$ python3 -q
>>> import numpy as np
>>> import numpy.linalg as la
>>> np.set_printoptions(suppress=True, linewidth=100)
>>> arr = np.load("a.npy")
>>> print(arr)
[[0 1 1 1 1 1]
 [1 0 0 0 0 1]
 [1 0 0 0 1 1]
 [1 0 0 0 1 0]
 [1 0 1 1 0 0]
 [1 1 1 0 0 0]]
>>> # symmetric, so the eigenvalues are real
>>> ev, V = la.eigh(arr)
>>> np.round(np.abs(V[:, -1]), 3)
array([0.566, 0.3  , 0.424, 0.3  , 0.4  , 0.4  ])
>>> np.round(la.svd(arr, compute_uv=False), 3)
array([3.223, 1.809, 1.527, 1.   , 1.   , 0.112])
>>> np.round(V.T @ V, 3) + 0
array([[1., 0., 0., 0., 0., 0.],
       [0., 1., 0., 0., 0., 0.],
       [0., 0., 1., 0., 0., 0.],
       [0., 0., 0., 1., 0., 0.],
       [0., 0., 0., 0., 1., 0.],
       [0., 0., 0., 0., 0., 1.]])
>>> np.round(la.eigvalsh(arr @ arr), 3)
array([ 0.013,  1.   ,  1.   ,  2.331,  3.271, 10.386])
>>> F = np.load("layer11.npy")
>>> F
array([[63,  0,  2,  2,  0,  0],
       [ 3, 22,  1,  0,  2,  1],
       [ 1,  1, 42,  1,  1,  3],
       [ 1,  1,  1,  2,  3,  1],
       [ 0,  2,  2,  2,  0,  0],
       [ 1,  0,  2,  2,  3, 23]])
>>> x0 = np.array([1, 2, 7, 9, 7, 8])
>>> target = F @ x0
>>> b, lr = np.zeros(6), 1 / la.norm(F, 2) ** 2
>>> for i in range(8):
...     b -= lr * F.T @ (F @ b - target)
...     if i % 2 == 0: print(i, round(la.norm(F @ b - target), 3))
... 
0 267.214
2 147.99
4 105.082
6 80.643
>>> round(la.cond(F), 3)
np.float64(38.219)
>>> Uu, sig, VT = la.svd(F, full_matrices=False)
>>> np.allclose(Uu * sig @ VT, F)
True
>>> (sig > 1e-8).sum()
np.int64(6)
>>> print(np.round(VT @ VT.T, 3) + 0)
[[1. 0. 0. 0. 0. 0.]
 [0. 1. 0. 0. 0. 0.]
 [0. 0. 1. 0. 0. 0.]
 [0. 0. 0. 1. 0. 0.]
 [0. 0. 0. 0. 1. 0.]
 [0. 0. 0. 0. 0. 1.]]
>>> rng = np.random.default_rng(680571)
>>> labels = rng.permutation(6)
>>> Y = F[:, labels] * rng.choice([-1, 1], 6)
>>> Y
array([[-63,   0,   0,   2,   0,   2],
       [ -3, -22,   2,   1,   1,   0],
       [ -1,  -1,   1,  42,   3,   1],
       [ -1,  -1,   3,   1,   1,   2],
       [  0,  -2,   0,   2,   0,   2],
       [ -1,   0,   3,   2,  23,   2]])
>>> Uu, _, VT = la.svd(F.T @ Y)
>>> print(labels)
[0 1 4 2 5 3]
>>> Q, V = la.qr(arr[:, :1])[0], la.qr(arr[:, 1:])[0]
>>> sig = la.svd(Q.T @ V, compute_uv=False)
>>> (sig > 0.9).sum()
np.int64(1)
>>> print(np.round(np.degrees(np.arccos(sig.clip(0, 1))), 3))
[14.963]
>>> sig.round(3)
array([0.966])
>>> x0 = np.array([4, 7, 5, 2, 4, 9])
>>> target = F @ x0
>>> target
array([266, 188, 254,  41,  28, 237])
>>> print(np.round(la.solve(F, 3 * target), 3))
[12. 21. 15.  6. 12. 27.]
>>> K = rng.normal(size=(22, 9))
>>> K = 10 * K / la.norm(K, axis=1, keepdims=True)
>>> print(K.round(3))
[[ 0.774  6.207  1.618 -5.602  3.566 -2.011 -2.388  2.099 -0.021]
 [-3.197  7.233 -1.62   1.218 -0.558 -0.608  5.267 -1.594  1.547]
 [-0.681 -2.203 -4.263  0.635 -0.531  4.218  0.515 -7.553 -0.844]
 [ 4.298  1.371  4.137 -4.204  2.082 -3.101  5.136 -2.108 -0.275]
 [-1.456  0.198 -1.424  4.289  4.645  4.393 -2.361  3.739  4.121]
 [ 3.67  -3.249 -1.993  0.962 -0.35   3.484 -5.214 -5.003  2.57 ]
 [ 3.042  8.328  1.456 -2.991 -1.055  0.795 -1.121 -1.507  2.248]
 [-2.903 -4.035 -2.115 -1.205  3.823  0.274 -3.272 -6.629  0.169]
 [-1.665 -5.058 -1.542 -6.191  1.624 -4.281  1.82  -2.544 -0.438]
 [ 2.12  -0.157  0.939 -4.063  3.666 -4.523 -0.447  1.724  6.405]
 [ 3.36   2.86   1.267 -7.22  -4.357 -0.243  2.242  1.546  0.583]
 [ 4.696  3.778 -4.644 -2.115 -4.69   0.279 -1.583  2.115  2.931]
 [-0.065  6.349  0.219 -5.652  3.839  1.034 -0.183  2.301 -2.561]
 [-0.518 -1.963  0.596 -2.137  2.714 -1.046  6.475 -4.245  4.748]
 [-0.939  1.579  2.037 -4.948  0.482 -7.386 -2.487  2.34   1.244]
 [-5.897 -4.829 -3.085 -1.075  3.799 -1.814 -1.892  1.796  2.59 ]
 [-4.265 -6.377  0.559 -2.206 -2.749 -4.541 -0.148  2.544  1.136]
 [ 2.993 -1.751  2.228  6.865 -3.926  4.358 -0.127 -0.228 -1.188]
 [-2.331 -2.786 -1.554  3.425 -4.476  6.85  -0.318  2.333  0.399]
 [ 5.123  1.022 -5.137  5.024  2.138 -2.728 -1.744  2.43   0.329]
 [-3.091 -1.511 -0.663  3.093 -8.659  0.142  1.043 -1.26   0.687]
 [ 3.598 -0.375  4.787 -2.242 -3.992 -2.562 -4.175  4.363  0.115]]
>>> Xc = K - K.mean(axis=0)
>>> V = la.svd(Xc)[2][:2]
>>> Y = Xc - Xc @ V.T @ V
>>> la.norm(Y, axis=1).round(6).argmax()
np.int64(1)
>>> np.round(np.cov(Xc @ V.T, rowvar=False), 3) + 0
array([[28.352,  0.   ],
       [ 0.   , 20.044]])
>>> print(np.round(np.diag(V.T @ V), 3))
[0.217 0.593 0.069 0.455 0.217 0.331 0.012 0.1   0.006]
>>> round(float(la.norm(Y) / la.norm(Xc)), 3)
0.722
>>> np.round((Xc @ V.T).std(axis=0), 3)
array([5.202, 4.374])
>>> labels = K[:, 1] > np.median(K[:, 1])
>>> u = K[labels].mean(axis=0) - K[~labels].mean(axis=0)
>>> labels.astype(int)
array([1, 1, 0, 1, 1, 0, 1, 0, 0, 1, 1, 1, 1, 0, 1, 0, 0, 0, 0, 1, 0, 0])
>>> theta = np.radians(45)
>>> R = np.eye(6)
>>> R[4, 4] = R[1, 1] = np.cos(theta)
>>> R[4, 1], R[1, 4] = -np.sin(theta), np.sin(theta)
>>> R.round(3)
array([[ 1.   ,  0.   ,  0.   ,  0.   ,  0.   ,  0.   ],
       [ 0.   ,  0.707,  0.   ,  0.   ,  0.707,  0.   ],
       [ 0.   ,  0.   ,  1.   ,  0.   ,  0.   ,  0.   ],
       [ 0.   ,  0.   ,  0.   ,  1.   ,  0.   ,  0.   ],
       [ 0.   , -0.707,  0.   ,  0.   ,  0.707,  0.   ],
       [ 0.   ,  0.   ,  0.   ,  0.   ,  0.   ,  1.   ]])
>>> Y = arr @ R.T
>>> round(la.det(R), 3), round(np.trace(R), 3)
(np.float64(1.0), np.float64(5.414))
>>> np.allclose(arr @ arr.T, Y @ Y.T)
True
>>> Xc = K - K.mean(axis=1)
Traceback (most recent call last):
  File "<python-input-59>", line 1, in <module>
    Xc = K - K.mean(axis=1)
         ~~^~~~~~~~~~~~~~~~
ValueError: operands could not be broadcast together with shapes (22,9) (22,) 
>>> Xc = K - K.mean(axis=0)
>>> Uu, sig, VT = la.svd(Xc, full_matrices=False)
>>> print((np.sign(Uu[:, 0]) == np.sign(Uu[0, 0])).astype(int))
[1 1 0 1 0 0 1 0 1 1 1 1 1 1 1 0 0 0 0 0 0 1]
>>> np.abs(VT[0]).argmax()
np.int64(3)
>>> np.round(VT[0] * np.sign(VT[0, np.abs(VT[0]).argmax()]), 3)
array([-0.18 , -0.473, -0.255,  0.614, -0.219,  0.449, -0.086, -0.211, -0.016])
>>> cov = np.cov(K, rowvar=False)
>>> np.round(np.polyfit(K[:, 2], K[:, 4], 1), 3)
array([-0.121, -0.18 ])
>>> print(np.argwhere(np.triu(np.abs(np.corrcoef(K.T)) > 0.8, 1)))
[]
>>> np.round(np.corrcoef(K[:, 2], K[:, 4])[0, 1], 3)
np.float64(-0.087)
>>> m1 = np.eye(10, dtype=int)[rng.permutation(10)]
>>> m1
array([[0, 0, 0, 0, 0, 0, 0, 0, 1, 0],
       [0, 0, 0, 0, 0, 1, 0, 0, 0, 0],
       [0, 0, 1, 0, 0, 0, 0, 0, 0, 0],
       [0, 1, 0, 0, 0, 0, 0, 0, 0, 0],
       [1, 0, 0, 0, 0, 0, 0, 0, 0, 0],
       [0, 0, 0, 0, 0, 0, 1, 0, 0, 0],
       [0, 0, 0, 0, 1, 0, 0, 0, 0, 0],
       [0, 0, 0, 0, 0, 0, 0, 1, 0, 0],
       [0, 0, 0, 0, 0, 0, 0, 0, 0, 1],
       [0, 0, 0, 1, 0, 0, 0, 0, 0, 0]])
>>> # rows sum to 1
>>> cov = m1.T @ m1
>>> np.allclose(cov, cov.T)
True
>>> (m1 @ m1.T).shape
(10, 10)
>>> np.diag(cov)
array([1, 1, 1, 1, 1, 1, 1, 1, 1, 1])
>>> u, r1 = m1[9], m1[8]
>>> u @ r1
np.int64(0)
>>> pr = (u @ r1) / (u @ u) * u
>>> np.outer(u, r1)
array([[0, 0, 0, 0, 0, 0, 0, 0, 0, 0],
       [0, 0, 0, 0, 0, 0, 0, 0, 0, 0],
       [0, 0, 0, 0, 0, 0, 0, 0, 0, 0],
       [0, 0, 0, 0, 0, 0, 0, 0, 0, 1],
       [0, 0, 0, 0, 0, 0, 0, 0, 0, 0],
       [0, 0, 0, 0, 0, 0, 0, 0, 0, 0],
       [0, 0, 0, 0, 0, 0, 0, 0, 0, 0],
       [0, 0, 0, 0, 0, 0, 0, 0, 0, 0],
       [0, 0, 0, 0, 0, 0, 0, 0, 0, 0],
       [0, 0, 0, 0, 0, 0, 0, 0, 0, 0]])
>>> theta = np.radians(90)
>>> R = np.eye(10)
>>> R[1, 1] = R[5, 5] = np.cos(theta)
>>> R[1, 5], R[5, 1] = -np.sin(theta), np.sin(theta)
>>> R.round(3) + 0
array([[ 1.,  0.,  0.,  0.,  0.,  0.,  0.,  0.,  0.,  0.],
       [ 0.,  0.,  0.,  0.,  0., -1.,  0.,  0.,  0.,  0.],
       [ 0.,  0.,  1.,  0.,  0.,  0.,  0.,  0.,  0.,  0.],
       [ 0.,  0.,  0.,  1.,  0.,  0.,  0.,  0.,  0.,  0.],
       [ 0.,  0.,  0.,  0.,  1.,  0.,  0.,  0.,  0.,  0.],
       [ 0.,  1.,  0.,  0.,  0.,  0.,  0.,  0.,  0.,  0.],
       [ 0.,  0.,  0.,  0.,  0.,  0.,  1.,  0.,  0.,  0.],
       [ 0.,  0.,  0.,  0.,  0.,  0.,  0.,  1.,  0.,  0.],
       [ 0.,  0.,  0.,  0.,  0.,  0.,  0.,  0.,  1.,  0.],
       [ 0.,  0.,  0.,  0.,  0.,  0.,  0.,  0.,  0.,  1.]])
>>> Y = m1 @ R.T
>>> round(la.det(R), 3), np.trace(R)
(np.float64(1.0), np.float64(8.0))
>>> m1[:, 8] @ m1[:, 9]
np.int64(0)
>>> np.round(la.svd(m1, compute_uv=False), 3)
array([1., 1., 1., 1., 1., 1., 1., 1., 1., 1.])
>>> m1 @ m1.T
array([[1, 0, 0, 0, 0, 0, 0, 0, 0, 0],
       [0, 1, 0, 0, 0, 0, 0, 0, 0, 0],
       [0, 0, 1, 0, 0, 0, 0, 0, 0, 0],
       [0, 0, 0, 1, 0, 0, 0, 0, 0, 0],
       [0, 0, 0, 0, 1, 0, 0, 0, 0, 0],
       [0, 0, 0, 0, 0, 1, 0, 0, 0, 0],
       [0, 0, 0, 0, 0, 0, 1, 0, 0, 0],
       [0, 0, 0, 0, 0, 0, 0, 1, 0, 0],
       [0, 0, 0, 0, 0, 0, 0, 0, 1, 0],
       [0, 0, 0, 0, 0, 0, 0, 0, 0, 1]])
>>> np.round(la.norm(m1, axis=0), 3)
array([1., 1., 1., 1., 1., 1., 1., 1., 1., 1.])
>>> np.round(la.pinv(m1), 3)
array([[0., 0., 0., 0., 1., 0., 0., 0., 0., 0.],
       [0., 0., 0., 1., 0., 0., 0., 0., 0., 0.],
       [0., 0., 1., 0., 0., 0., 0., 0., 0., 0.],
       [0., 0., 0., 0., 0., 0., 0., 0., 0., 1.],
       [0., 0., 0., 0., 0., 0., 1., 0., 0., 0.],
       [0., 1., 0., 0., 0., 0., 0., 0., 0., 0.],
       [0., 0., 0., 0., 0., 1., 0., 0., 0., 0.],
       [0., 0., 0., 0., 0., 0., 0., 1., 0., 0.],
       [1., 0., 0., 0., 0., 0., 0., 0., 0., 0.],
       [0., 0., 0., 0., 0., 0., 0., 0., 1., 0.]])
>>> Y = m1 / la.norm(m1, axis=1, keepdims=True)
>>> cov = Y @ Y.T
>>> np.argwhere(np.triu(np.abs(cov) > 0.95, 1))
array([], shape=(0, 2), dtype=int64)
>>> print((np.abs(cov) > 0.9).astype(int))
[[1 0 0 0 0 0 0 0 0 0]
 [0 1 0 0 0 0 0 0 0 0]
 [0 0 1 0 0 0 0 0 0 0]
 [0 0 0 1 0 0 0 0 0 0]
 [0 0 0 0 1 0 0 0 0 0]
 [0 0 0 0 0 1 0 0 0 0]
 [0 0 0 0 0 0 1 0 0 0]
 [0 0 0 0 0 0 0 1 0 0]
 [0 0 0 0 0 0 0 0 1 0]
 [0 0 0 0 0 0 0 0 0 1]]
>>> cov
array([[1., 0., 0., 0., 0., 0., 0., 0., 0., 0.],
       [0., 1., 0., 0., 0., 0., 0., 0., 0., 0.],
       [0., 0., 1., 0., 0., 0., 0., 0., 0., 0.],
       [0., 0., 0., 1., 0., 0., 0., 0., 0., 0.],
       [0., 0., 0., 0., 1., 0., 0., 0., 0., 0.],
       [0., 0., 0., 0., 0., 1., 0., 0., 0., 0.],
       [0., 0., 0., 0., 0., 0., 1., 0., 0., 0.],
       [0., 0., 0., 0., 0., 0., 0., 1., 0., 0.],
       [0., 0., 0., 0., 0., 0., 0., 0., 1., 0.],
       [0., 0., 0., 0., 0., 0., 0., 0., 0., 1.]])
>>> print(np.round(la.norm(Y, axis=1), 3))
[1. 1. 1. 1. 1. 1. 1. 1. 1. 1.]
>>> M = np.load("x.npy")
>>> M.round(3)
array([[-4.489,  7.327,  1.561,  4.87 ],
       [-0.535,  9.013,  2.162,  3.715],
       [-7.72 , -5.964, -1.822,  1.226],
       [-9.075, -2.562, -1.062,  3.154],
       [-8.149,  3.073,  0.35 ,  4.902],
       [-8.852,  1.187, -0.142,  4.496],
       [-4.089,  7.592,  1.644,  4.79 ],
       [-8.373, -4.855, -1.585,  1.951],
       [-2.585,  8.381,  1.909,  4.407],
       [-7.423, -6.355, -1.903,  0.94 ],
       [-2.814, -9.045, -2.332, -2.199],
       [ 5.896, -6.172, -1.212, -5.067],
       [ 6.414, -5.636, -1.057, -5.097],
       [-8.961,  0.731, -0.257,  4.371],
       [ 4.559, -7.279, -1.545, -4.883],
       [ 5.402,  8.09 ,  2.226,  0.65 ],
       [-1.462,  8.786,  2.062,  4.051],
       [-8.728, -3.988, -1.392,  2.447],
       [ 5.138,  8.237,  2.249,  0.828],
       [-0.738, -9.172, -2.262, -3.195],
       [-4.117,  7.574,  1.639,  4.796],
       [ 2.908, -8.237, -1.858, -4.499],
       [-3.413,  7.984,  1.772,  4.632],
       [-7.045,  4.872,  0.841,  5.091],
       [-8.642, -4.226, -1.445,  2.316],
       [-0.771,  8.964,  2.138,  3.804],
       [-7.603,  4.06 ,  0.616,  5.033],
       [ 8.857, -1.168,  0.147, -4.491],
       [-2.234, -9.131, -2.325, -2.497],
       [-9.053,  0.241, -0.381,  4.224],
       [ 4.15 , -7.553, -1.632, -4.802],
       [ 1.489, -8.779, -2.058, -4.06 ],
       [ 2.868, -8.256, -1.865, -4.488],
       [ 8.429, -2.446, -0.184, -4.788]])
>>> [round(float(la.det(arr[:i, :i])), 2) + 0 for i in range(1, 7)]
[0.0, -1.0, 0.0, 0.0, 0.0, -1.0]
>>> C = M[[19, 14]].astype(float)
>>> for _ in range(7):
...     labels = la.norm(M[:, None] - C, axis=-1).argmin(axis=1)
...     C = np.array([M[labels == j].mean(axis=0) for j in range(2)])
... 
>>> labels
array([0, 0, 0, 0, 0, 0, 0, 0, 0, 0, 1, 1, 1, 0, 1, 0, 0, 0, 0, 1, 0, 1, 0, 0, 0, 0, 0, 1, 1, 0, 1,
       1, 1, 1])
>>> C.round(3)
array([[-5.025,  3.098,  0.508,  3.486],
       [ 3.315, -6.906, -1.515, -4.172]])
>>> Xc = M - M.mean(axis=1)
Traceback (most recent call last):
  File "<python-input-105>", line 1, in <module>
    Xc = M - M.mean(axis=1)
         ~~^~~~~~~~~~~~~~~~
ValueError: operands could not be broadcast together with shapes (34,4) (34,) 
>>> Xc = M - M.mean(axis=0)
>>> Uu, sig, VT = la.svd(Xc, full_matrices=False)
>>> print(la.matrix_rank(Xc))
2
>>> np.round(VT[0] * np.sign(VT[0, np.abs(VT[0]).argmax()]), 3)
array([-0.409,  0.759,  0.164,  0.479])
>>> np.abs(Uu[:, 0]).argmax()
np.int64(30)
>>> np.round(sig ** 2 / (sig ** 2).sum(), 3) + 0
array([0.65, 0.35, 0.  , 0.  ])
>>> np.abs(VT[0]).argmax()
np.int64(1)
>>> np.round(Xc.mean(axis=0), 3) + 0
array([0., 0., 0., 0.])
>>> Uu, sig, VT = la.svd(M)
>>> V = VT[:(sig > 1e-8).sum()]
>>> x0 = M[5] + 5 * M[4] + rng.integers(2) * np.eye(4)[0]
>>> x0.round(3)
array([-49.596,  16.553,   1.61 ,  29.006])
>>> np.round(la.norm(x0 - V.T @ V @ x0), 3)
np.float64(0.0)
>>> print(np.round(V.T @ V, 3))
[[ 0.842  0.114  0.069 -0.34 ]
 [ 0.114  0.844  0.21   0.273]
 [ 0.069  0.21   0.054  0.05 ]
 [-0.34   0.273  0.05   0.26 ]]
>>> W0 = np.load("data.npy")
>>> print(W0.round(3))
[[-0.197 -0.178 -0.868]
 [ 0.049 -0.248 -0.215]
 [ 0.344  0.067 -0.388]
 [-0.344  0.616 -0.184]
 [-0.148 -0.719  0.085]
 [-0.837 -0.072  0.093]]
>>> W1 = np.array([[0, 5, 0, 0, 3, 5], [1, 4, 2, 5, 2, 4], [4, 5, 5, 0, 4, 5]])
>>> b = np.array([2, 3, 1, 1, 2, -1])
>>> act = np.maximum(W0 @ W1 + b, 0)
>>> np.round((act > 0).mean(axis=0), 3)
array([0.833, 0.5  , 0.333, 0.667, 0.667, 0.   ])
>>> print((act > 0).astype(int))
[[0 0 0 1 0 0]
 [1 1 0 0 1 0]
 [1 1 0 1 1 0]
 [1 1 1 1 1 0]
 [1 0 0 0 1 0]
 [1 0 1 1 0 0]]
>>> la.matrix_rank(act)
np.int64(5)
>>> C = np.array([[3, -4, -2],
...     [-1, -4, -4],
...     [1, 0, 3],
...     [2, -5, -4],
...     [-2, -5, 5],
...     [4, -1, 5]])
>>> (act @ C).round(6).argmax(axis=1)
array([0, 0, 0, 0, 0, 0])
